>>> import numpy as np
>>> from numpy import linalg as LA
>>> np.set_printoptions(precision=2, suppress=True, linewidth=100)
>>> sigma = 20 * 0.7 ** np.arange(5)
>>> rng = np.random.default_rng(27)
>>> W0 = rng.normal(size=(19, 5)) * rng.permutation(sigma)
>>> W0
array([[  6.02,   5.33,   9.46, -21.64,  12.14],
       [ -0.81,  -1.3 ,  10.98,  -8.74, -17.92],
       [ -2.25,  -8.21, -18.03,  -2.91,   5.58],
       [-10.38,   0.1 ,   2.5 ,   3.46, -17.78],
       [ -1.49,  -1.28,   4.24, -25.75,   5.37],
       [  4.76, -15.69,   2.19, -30.53,  -2.39],
       [ -3.27,   8.74,   0.56,  15.91, -14.65],
       [  2.21,   9.76,  -6.93,  13.32,   6.74],
       [ -0.31,  -8.59,   2.77,  -5.41,   8.43],
       [  3.74,  10.53,  -8.2 ,  17.3 ,   9.81],
       [  0.36,   4.2 ,   1.29,  13.43,   5.49],
       [ -2.7 ,   0.73,   6.51, -17.03,  -5.58],
       [  6.31,   2.23,  -6.06, -11.22,  19.89],
       [  2.27, -12.95,   5.16, -17.53,  -1.45],
       [ -7.61,  -1.87,  -7.41, -23.93,  12.91],
       [ 11.92,   3.88,   1.95, -24.55,  -3.54],
       [ -3.21, -12.81,   5.4 ,  -1.18, -10.17],
       [ -7.19,   3.05,  13.23,   1.9 ,  -7.14],
       [  2.94,  -6.71, -21.37,  34.24,  23.62]])
>>> Xs = (W0 - W0.mean(axis=0)) / W0.std(axis=0)
>>> np.argwhere(np.abs(Xs) > 2)
array([[ 2,  2],
       [15,  0],
       [18,  2],
       [18,  3]])
>>> c = LA.lstsq(np.delete(Xs, 2, axis=1), Xs[:, 2])[0]
>>> np.abs(c).argmax()
np.int64(3)
>>> c
array([ 0.02,  0.2 , -0.46, -0.59])
>>> O, _ = LA.qr(np.array([[2.6, -0.8, -0.4, -0.1, 0.6, 0.7],
...     [-0.1, -0.7, -1.4, 0.6, 0.3, -0.3],
...     [-0.2, -1.8, 1.7, 0.7, 0.9, -1.3],
...     [0.8, 0.8, 0.6, -0.8, -0.5, -1.4],
...     [1.3, -0.1, -0.5, 0.0, 0.1, 0.8],
...     [-0.2, 0.0, 0.1, -1.2, -0.6, 3.5]]))
>>> J = 2 * O
>>> J
array([[-1.72, -0.43,  0.12, -0.18,  0.85, -0.3 ],
       [ 0.07, -0.65,  1.45, -0.13, -0.76, -0.94],
       [ 0.13, -1.65, -1.02,  0.06, -0.45, -0.08],
       [-0.53,  0.81, -0.88, -0.15, -0.97, -1.15],
       [-0.86,  0.06,  0.25,  0.15, -1.25,  1.27],
       [ 0.13, -0.02, -0.06, -1.97, -0.06,  0.27]])
>>> z = rng.permutation(6)
>>> B = J[:, z] * rng.choice([-1, 1], 6)
>>> B
array([[-1.72, -0.85, -0.3 ,  0.43, -0.18,  0.12],
       [ 0.07,  0.76, -0.94,  0.65, -0.13,  1.45],
       [ 0.13,  0.45, -0.08,  1.65,  0.06, -1.02],
       [-0.53,  0.97, -1.15, -0.81, -0.15, -0.88],
       [-0.86,  1.25,  1.27, -0.06,  0.15,  0.25],
       [ 0.13,  0.06,  0.27,  0.02, -1.97, -0.06]])
>>> Uu, _, Vt = LA.svd(J.T @ B)
>>> np.round(LA.lstsq(J, B)[0], 2) + 0
array([[ 1.,  0.,  0.,  0.,  0.,  0.],
       [ 0.,  0.,  0., -1.,  0.,  0.],
       [ 0.,  0.,  0.,  0.,  0.,  1.],
       [ 0.,  0.,  0.,  0.,  1.,  0.],
       [ 0., -1.,  0.,  0.,  0.,  0.],
       [ 0.,  0.,  1.,  0.,  0.,  0.]])
>>> np.round(Uu @ Vt, 2) + 0
array([[ 1.,  0.,  0.,  0.,  0.,  0.],
       [ 0.,  0.,  0., -1.,  0.,  0.],
       [ 0.,  0.,  0.,  0.,  0.,  1.],
       [ 0.,  0.,  0.,  0.,  1.,  0.],
       [ 0., -1.,  0.,  0.,  0.,  0.],
       [ 0.,  0.,  1.,  0.,  0.,  0.]])
>>> E = np.loadtxt("a.csv", delimiter=",")
>>> E
array([[ 8.,  4.,  1.,  9.,  4.,  7.],
       [ 3.,  1.,  9.,  5.,  5.,  1.],
       [17.,  7., 28., 24., 19., 10.]])
>>> Uu, sigma, Vt = LA.svd(J, full_matrices=False)
>>> (sigma > 1e-8).sum()
np.int64(6)
>>> np.allclose(Uu * sigma @ Vt, J)
True
>>> np.cumsum(sigma ** 2) / np.sum(sigma ** 2)
array([0.17, 0.33, 0.5 , 0.67, 0.83, 1.  ])
>>> Uu.shape, sigma.shape, Vt.shape
((6, 6), (6,), (6, 6))
>>> np.round(Uu.T @ J @ Vt.T, 2) + 0
array([[2., 0., 0., 0., 0., 0.],
       [0., 2., 0., 0., 0., 0.],
       [0., 0., 2., 0., 0., 0.],
       [0., 0., 0., 2., 0., 0.],
       [0., 0., 0., 0., 2., 0.],
       [0., 0., 0., 0., 0., 2.]])
>>> sigma / sigma[0]
array([1., 1., 1., 1., 1., 1.])
>>> m1 = np.load("test14.npy")
>>> m1
array([[ 1.  ,  0.31, -0.31, -0.34,  5.69],
       [ 1.  ,  3.21, -3.21,  1.11,  2.79],
       [ 1.  ,  0.67, -0.67, -0.17,  5.33],
       [ 1.  ,  4.48, -4.48,  1.74,  1.52],
       [ 1.  ,  2.3 , -2.3 ,  0.65,  3.7 ],
       [ 1.  ,  2.96, -2.96,  0.98,  3.04],
       [ 1.  ,  2.16, -2.16,  0.58,  3.84],
       [ 1.  ,  2.71, -2.71,  0.85,  3.29],
       [ 1.  ,  4.18, -4.18,  1.59,  1.82],
       [ 1.  ,  4.09, -4.09,  1.55,  1.91],
       [ 1.  ,  1.99, -1.99,  0.5 ,  4.01],
       [ 1.  ,  6.07, -6.07,  2.54, -0.07],
       [ 1.  ,  2.05, -2.05,  0.52,  3.95],
       [ 1.  ,  4.43, -4.43,  1.72,  1.57],
       [ 1.  ,  3.73, -3.73,  1.36,  2.27],
       [ 1.  ,  1.87, -1.87,  0.44,  4.13],
       [ 1.  ,  3.97, -3.97,  1.49,  2.03],
       [ 1.  ,  2.39, -2.39,  0.7 ,  3.61],
       [ 1.  , -0.37,  0.37, -0.68,  6.37],
       [ 1.  , -1.19,  1.19, -1.1 ,  7.19],
       [ 1.  ,  3.89, -3.89,  1.45,  2.11],
       [ 1.  ,  4.86, -4.86,  1.93,  1.14],
       [ 1.  ,  4.78, -4.78,  1.89,  1.22],
       [ 1.  ,  6.76, -6.76,  2.88, -0.76],
       [ 1.  ,  5.68, -5.68,  2.34,  0.32],
       [ 1.  ,  3.31, -3.31,  1.16,  2.69],
       [ 1.  ,  1.13, -1.13,  0.07,  4.87],
       [ 1.  , -0.04,  0.04, -0.52,  6.04],
       [ 1.  ,  3.05, -3.05,  1.02,  2.95],
       [ 1.  ,  3.08, -3.08,  1.04,  2.92],
       [ 1.  ,  4.12, -4.12,  1.56,  1.88],
       [ 1.  ,  3.13, -3.13,  1.06,  2.87]])
>>> Uu, sigma, Vt = LA.svd(m1)
>>> np.argmax(sigma[:-1] / (sigma[1:] + 1e-6)) + 1
np.int64(3)
>>> B = Uu[:, :3] @ np.diag(sigma[:3]) @ Vt[:3]
>>> LA.matrix_rank(m1, rtol=0.05)
np.int64(2)
>>> round(J[:, 5] @ J[:, 4], 2)
np.float64(-0.0)
>>> np.round(J.T @ J, 2) + 0
array([[4., 0., 0., 0., 0., 0.],
       [0., 4., 0., 0., 0., 0.],
       [0., 0., 4., 0., 0., 0.],
       [0., 0., 0., 4., 0., 0.],
       [0., 0., 0., 0., 4., 0.],
       [0., 0., 0., 0., 0., 4.]])
>>> LA.norm(J, axis=0)
array([2., 2., 2., 2., 2., 2.])
>>> np.round(LA.norm(m1) ** 2 / LA.norm(m1, 2) ** 2, 2)
np.float64(1.29)
>>> th = np.radians(36)
>>> Rm = np.eye(5)
>>> Rm[2, 2] = Rm[4, 4] = np.cos(th)
>>> Rm[2, 4], Rm[4, 2] = -np.sin(th), np.sin(th)
>>> Rm
array([[ 1.  ,  0.  ,  0.  ,  0.  ,  0.  ],
       [ 0.  ,  1.  ,  0.  ,  0.  ,  0.  ],
       [ 0.  ,  0.  ,  0.81,  0.  , -0.59],
       [ 0.  ,  0.  ,  0.  ,  1.  ,  0.  ],
       [ 0.  ,  0.  ,  0.59,  0.  ,  0.81]])
>>> B = m1 @ Rm.T
>>> np.round(LA.svd(m1, compute_uv=False), 2) + 0, np.round(LA.svd(B, compute_uv=False), 2) + 0
(array([31.48, 16.84,  0.02,  0.  ,  0.  ]), array([31.48, 16.84,  0.02,  0.  ,  0.  ]))
>>> A = np.load("block7.npy")
>>> A
array([[  8,  -8,   2,  -8,   9,  -4],
       [ -8,  -2,   2,   2,   1,   0],
       [  4,  -6,   8,   3,   7,   5],
       [ -2,  -3,   5,   1,  -9,   4],
       [  8,  -8,  -4,  -3,  -2,   5],
       [  3,  -3,   4,  -2,  -7,  -8],
       [-16, -14,   8,  -2,  12,  -4]])
>>> r0 = np.array([5, 5, 1])
>>> np.cross(A[4, :3], A[2, :3])
array([-88, -80, -16])
>>> np.array([np.convolve(row, r0, "same") for row in A])
array([[   0,  -22,  -38,    7,   17,  -11],
       [ -50,   -8,   18,   17,    7,    1],
       [ -10,   14,   49,   58,   63,   32],
       [ -25,    8,   27,  -35,  -24,   11],
       [   0,  -52,  -43,  -29,   12,   23],
       [   0,    8,    7,  -41,  -77,  -47],
       [-150,  -46,   16,   58,   38,   -8]])
